$ python3 -q
>>> import numpy as np
>>> from numpy import linalg as LA
>>> np.set_printoptions(suppress=True, linewidth=160)
>>> feats = np.load("sample16.npy")
>>> print(feats)
[[ 1.4  -2.2  -1.6   0.7 ]
 [ 0.2   2.   -1.6  -0.1 ]
 [ 0.5   0.26  0.41  0.83]
 [ 0.7   0.9   2.    0.7 ]
 [ 0.5   0.3   0.4   0.8 ]
 [ 0.9   0.3   0.7   0.4 ]]
>>> rng = np.random.default_rng(27658)
>>> Y = feats + rng.integers(-2, 3, (6, 3)) @ rng.integers(-2, 3, (3, 4))
>>> print(Y)
[[ 3.4  -5.2   2.4  -2.3 ]
 [-1.8   5.   -5.6  -0.1 ]
 [ 1.5  -1.74  2.41 -3.17]
 [ 1.7   0.9   4.   -2.3 ]
 [ 1.5  -0.7   2.4  -1.2 ]
 [ 2.9   2.3   4.7  -1.6 ]]
>>> print(np.abs(Y - feats).sum(axis=1))
[12.  9.  9.  6.  6. 10.]
>>> print(np.round(LA.svd(Y - feats, compute_uv=False), 2) + 0)
[10.66  4.23  3.54  0.  ]
>>> Y = np.array([[0, 1, 0], [0, 1, 0], [1, 1, 1], [2, 2, 2]])
>>> print(LA.matrix_rank(feats @ Y))
2
>>> print(np.round(np.einsum("ij,ij->i", feats, feats), 2))
[9.85 6.61 1.17 5.79 1.14 1.55]
>>> t = np.radians(36)
>>> Rm = np.eye(4)
>>> Rm[2, 2] = Rm[0, 0] = np.cos(t)
>>> Rm[2, 0], Rm[0, 2] = -np.sin(t), np.sin(t)
>>> print(Rm.round(2))
[[ 0.81  0.    0.59  0.  ]
 [ 0.    1.    0.    0.  ]
 [-0.59  0.    0.81  0.  ]
 [ 0.    0.    0.    1.  ]]
>>> Y = feats @ Rm.T
>>> print(np.allclose(LA.norm(feats, axis=1), LA.norm(Y, axis=1)))
True
>>> print(np.allclose(feats @ feats.T, Y @ Y.T))
True
>>> print(Y.round(2))
[[ 0.19 -2.2  -2.12  0.7 ]
 [-0.78  2.   -1.41 -0.1 ]
 [ 0.65  0.26  0.04  0.83]
 [ 1.74  0.9   1.21  0.7 ]
 [ 0.64  0.3   0.03  0.8 ]
 [ 1.14  0.3   0.04  0.4 ]]
>>> print(round(LA.det(Rm), 2), round(np.trace(Rm), 2))
1.0 3.62
>>> M = np.array([[-2, 1, 0, 3, 1],
...     [0, 3, 0, 3, -2],
...     [-3, -2, 2, 2, 0],
...     [-2, 0, -2, 2, -2],
...     [1, -1, -1, 1, 1],
...     [-3, -1, 3, -1, -3],
...     [2, 3, -3, -2, 3],
...     [-3, 0, -1, -1, -3]])
>>> M[:, 3] = -3 * M[:, 2]
>>> print(M)
[[-2  1  0  0  1]
 [ 0  3  0  0 -2]
 [-3 -2  2 -6  0]
 [-2  0 -2  6 -2]
 [ 1 -1 -1  3  1]
 [-3 -1  3 -9 -3]
 [ 2  3 -3  9  3]
 [-3  0 -1  3 -3]]
>>> print(np.unique(M.round(6), axis=0).shape)
(8, 5)
>>> print(np.round(np.trace(LA.pinv(M) @ M), 2))
4.0
>>> print(np.allclose(M[:-1].T @ LA.lstsq(M[:-1].T, M[-1])[0], M[-1]))
True
>>> try:
...     LA.inv(M)
... except LA.LinAlgError as e:
...     print(repr(e))
... 
LinAlgError('Last 2 dimensions of the array must be square')
>>> print(np.abs(np.diag(LA.qr(M)[1])) > 1e-9)
[ True  True  True False  True]
>>> print(np.round(M @ LA.pinv(M) @ M, 2) + 0)
[[-2.  1.  0.  0.  1.]
 [ 0.  3.  0.  0. -2.]
 [-3. -2.  2. -6.  0.]
 [-2.  0. -2.  6. -2.]
 [ 1. -1. -1.  3.  1.]
 [-3. -1.  3. -9. -3.]
 [ 2.  3. -3.  9.  3.]
 [-3.  0. -1.  3. -3.]]
>>> def softmax(z):
...     e = np.exp(z - z.max(axis=-1, keepdims=True))
...     return e / e.sum(axis=-1, keepdims=True)
... 
>>> print(np.round(softmax(M[1]), 2))
[0.04 0.86 0.04 0.04 0.01]
>>> print(np.round(softmax(M[1] + 2), 2))
[0.04 0.86 0.04 0.04 0.01]
>>> S = M @ M.T / np.sqrt(5)
>>> print(np.round(softmax(S + np.triu(np.full(S.shape, -np.inf), 1)), 2) + 0)
[[1.   0.   0.   0.   0.   0.   0.   0.  ]
 [0.   1.   0.   0.   0.   0.   0.   0.  ]
 [0.   0.   1.   0.   0.   0.   0.   0.  ]
 [0.   0.   0.   1.   0.   0.   0.   0.  ]
 [0.   0.   0.   0.79 0.21 0.   0.   0.  ]
 [0.   0.   0.   0.   0.   1.   0.   0.  ]
 [0.   0.   0.   0.   0.   0.   1.   0.  ]
 [0.   0.   0.   0.86 0.   0.   0.   0.14]]
>>> print(np.round(softmax(S), 2) + 0)
[[0.43 0.05 0.18 0.07 0.01 0.07 0.07 0.11]
 [0.   0.92 0.   0.02 0.   0.01 0.01 0.04]
 [0.   0.   0.   0.   0.   1.   0.   0.  ]
 [0.   0.   0.   0.29 0.   0.   0.71 0.  ]
 [0.   0.   0.   0.   0.   0.   1.   0.  ]
 [0.   0.   0.   0.   0.   1.   0.   0.  ]
 [0.   0.   0.   0.   0.   0.   1.   0.  ]
 [0.   0.   0.   0.86 0.   0.   0.   0.14]]
>>> X = np.load("a.npy")
>>> print(X)
[[2 5 0 0 0 0]
 [3 5 0 0 0 0]
 [5 0 0 0 0 0]
 [0 0 2 5 0 0]
 [0 0 3 5 0 0]
 [0 0 5 0 0 0]
 [0 0 0 0 2 5]
 [0 0 0 0 3 5]
 [0 0 0 0 5 0]]
>>> print(np.round(softmax(X[2]), 2))
[0.97 0.01 0.01 0.01 0.01 0.01]
>>> print(np.round(softmax(10 * X[2]), 2) + 0)
[1. 0. 0. 0. 0. 0.]
>>> print(np.round(softmax(X).sum(axis=1), 2))
[1. 1. 1. 1. 1. 1. 1. 1. 1.]
>>> S = X @ X.T / np.sqrt(6)
>>> print(np.round(softmax(S + np.triu(np.full(S.shape, -np.inf), 1)), 2) + 0)
[[1.   0.   0.   0.   0.   0.   0.   0.   0.  ]
 [0.23 0.77 0.   0.   0.   0.   0.   0.   0.  ]
 [0.   0.02 0.98 0.   0.   0.   0.   0.   0.  ]
 [0.   0.   0.   1.   0.   0.   0.   0.   0.  ]
 [0.   0.   0.   0.23 0.77 0.   0.   0.   0.  ]
 [0.   0.   0.   0.   0.02 0.98 0.   0.   0.  ]
 [0.   0.   0.   0.   0.   0.   1.   0.   0.  ]
 [0.   0.   0.   0.   0.   0.   0.23 0.77 0.  ]
 [0.   0.   0.   0.   0.   0.   0.   0.02 0.98]]
>>> print(softmax(S).round(6).argmax(axis=1))
[1 1 2 4 4 5 7 7 8]
>>> x0 = np.array([0, 3, 1, 3, 1, 3])
>>> y = X @ x0
>>> try:
...     LA.solve(X, y)
... except LA.LinAlgError as e:
...     print("failed:", e)
... 
failed: Last 2 dimensions of the array must be square
>>> print(np.round(LA.solve(X.T @ X, X.T @ y), 2))
[0. 3. 1. 3. 1. 3.]
>>> y = y + 0.02 * rng.normal(size=9)
>>> print(y.round(2) + 0)
[15.   15.01  0.   17.01 17.98  5.02 17.03 18.    5.02]
>>> beta, *_ = LA.lstsq(X, y)
>>> print(beta.round(2) + 0)
[0. 3. 1. 3. 1. 3.]
>>> Y = np.array([[-5, -1, -7, 2, 1, 8]])
>>> mat = Y.T @ Y
>>> print(mat)
[[ 25   5  35 -10  -5 -40]
 [  5   1   7  -2  -1  -8]
 [ 35   7  49 -14  -7 -56]
 [-10  -2 -14   4   2  16]
 [ -5  -1  -7   2   1   8]
 [-40  -8 -56  16   8  64]]
>>> w, V = LA.eigh(mat)
>>> print((w > 1e-8).sum(), (w < -1e-8).sum())
1 0
>>> print(np.round(LA.svd(mat, compute_uv=False), 2) + 0)
[144.   0.   0.   0.   0.   0.]
>>> print(np.round(V @ np.diag(w) @ V.T, 2))
[[ 25.   5.  35. -10.  -5. -40.]
 [  5.   1.   7.  -2.  -1.  -8.]
 [ 35.   7.  49. -14.  -7. -56.]
 [-10.  -2. -14.   4.   2.  16.]
 [ -5.  -1.  -7.   2.   1.   8.]
 [-40.  -8. -56.  16.   8.  64.]]
>>> print(round(w.sum(), 2), np.trace(mat))
144.0 144
>>> print(np.unique(w.round(6) + 0, return_counts=True)[1])
[5 1]
>>> rank = LA.matrix_rank(mat)
>>> print(rank)
1
>>> ns = LA.svd(mat)[2][rank:].T
>>> print([int(LA.matrix_rank(mat[:i])) for i in range(1, len(mat) + 1)])
[1, 1, 1, 1, 1, 1]
>>> print([int(LA.matrix_rank(mat[:, :j + 1])) for j in range(6)])
[1, 1, 1, 1, 1, 1]
>>> print(np.round(ns @ ns.T, 2))
[[ 0.83 -0.03 -0.24  0.07  0.03  0.28]
 [-0.03  0.99 -0.05  0.01  0.01  0.06]
 [-0.24 -0.05  0.66  0.1   0.05  0.39]
 [ 0.07  0.01  0.1   0.97 -0.01 -0.11]
 [ 0.03  0.01  0.05 -0.01  0.99 -0.06]
 [ 0.28  0.06  0.39 -0.11 -0.06  0.56]]
>>> arr = np.loadtxt("block8.csv", delimiter=",")
>>> print(arr.round(2))
[[ 3.22 -2.73  3.69 -2.29 -2.64  4.17  2.51 -2.74]
 [ 8.05 -6.64  6.49 -3.39 -1.71  7.19 -0.47 -2.76]
 [ 1.63 -3.12  3.03 -1.58 -3.74  0.14  1.89 -4.5 ]
 [ 2.04 -5.01  1.93 -3.46 -4.67  0.73 -0.37 -5.62]
 [ 2.51 -7.02  0.99 -5.19 -5.59  1.01 -2.69 -6.84]
 [ 5.02  2.26  8.73  2.62  1.6   7.    9.18  2.38]
 [-1.07 -2.42  2.52  0.42 -4.82 -5.86  2.42 -6.32]
 [ 0.4  -4.25 -0.24 -4.72 -5.47  1.31 -0.33 -5.77]
 [ 1.16 -2.03  1.56 -3.08 -3.68  3.3   2.49 -3.4 ]
 [ 3.05 -0.98  5.63  0.46 -1.53  2.41  4.9  -1.81]]
>>> # looks like rank 4
>>> U, sv, Vt = LA.svd(arr)
>>> print(np.argmax(sv[:-1] / (sv[1:] + 1e-6)) + 1)
4
>>> Y = U[:, :4] @ np.diag(sv[:4]) @ Vt[:4]
>>> print(LA.matrix_rank(arr, rtol=0.05))
4
>>> print(round(float(LA.norm(arr - Y) / LA.norm(arr)), 2))
0.0
>>> arr[10]
Traceback (most recent call last):
  File "<python-input-77>", line 1, in <module>
    arr[10]
    ~~~^^^^
IndexError: index 10 is out of bounds for axis 0 with size 10
>>> print(np.count_nonzero(arr))
80
>>> np.zeros(10, 8)
Traceback (most recent call last):
  File "<python-input-79>", line 1, in <module>
    np.zeros(10, 8)
    ~~~~~~~~^^^^^^^
TypeError: Cannot interpret '8' as a data type
>>> print(np.unravel_index(np.abs(arr).argmax(), arr.shape))
(np.int64(5), np.int64(6))
>>> print(np.round(np.abs(arr).max(), 2))
9.18
>>> print(np.round(arr.mean(axis=0), 2))
[ 2.6  -3.19  3.43 -2.02 -3.22  2.14  1.95 -3.74]
>>> print(np.round(LA.norm(arr), 2))
35.29
>>> print(np.round(arr.sum(axis=0), 2))
[ 25.99 -31.92  34.34 -20.21 -32.24  21.41  19.52 -37.38]
>>> W2 = np.sign(np.array([[9, -5, -8, -5], [-9, 4, 1, -9], [-2, 6, 5, -3], [1, -7, 5, 6]]))
>>> Y = (np.tril(W2, -1) + np.eye(4)) @ (np.triu(W2, 1) + np.eye(4))
>>> w = np.array([-1, -4, 3, -5])
>>> K = np.rint(Y * w @ LA.inv(Y)) + 0
>>> print(K)
[[ 2. 10. -7.  0.]
 [-6. -5.  6.  8.]
 [-6.  8.  1. 16.]
 [ 6.  8. -6. -5.]]
>>> Y = LA.invert(K)
Traceback (most recent call last):
  File "<python-input-90>", line 1, in <module>
    Y = LA.invert(K)
        ^^^^^^^^^
AttributeError: module 'numpy.linalg' has no attribute 'invert'
>>> Y = LA.inv(K)
>>> print(np.round(LA.cond(K), 2))
257.56
>>> print(np.round(LA.det(K) * Y, 2))
[[ 105.  266.  -93.  128.]
 [ -90. -280.   90. -160.]
 [ -90. -324.  102. -192.]
 [  90.  260.  -90.  140.]]
>>> print(np.allclose(Y, K.T))
False
>>> W0 = np.loadtxt("out18.csv", delimiter=",")
>>> print(W0)
[[-1. -1. -1. -1. -1. -1.]
 [ 0. -2.  0. -2.  0. -2.]
 [ 1.  2.  1.  2.  1.  2.]
 [-1. -1. -1. -1. -1. -1.]
 [ 0. -2.  0. -2.  0. -2.]
 [ 1.  2.  1.  2.  1.  2.]]
>>> # looks like rank 2
>>> lab = rng.permutation(6)
>>> print(lab)
[3 5 0 1 4 2]
>>> Y = W0[lab][:, lab]
>>> print(round(float(LA.det(Y)), 2), round(float(LA.det(W0[lab])), 2))
0.0 0.0
>>> print(np.round(np.sort(np.abs(LA.eigvals(Y))), 2) + 0)
[0. 0. 0. 0. 0. 1.]
>>> print(np.trace(Y))
-1.0
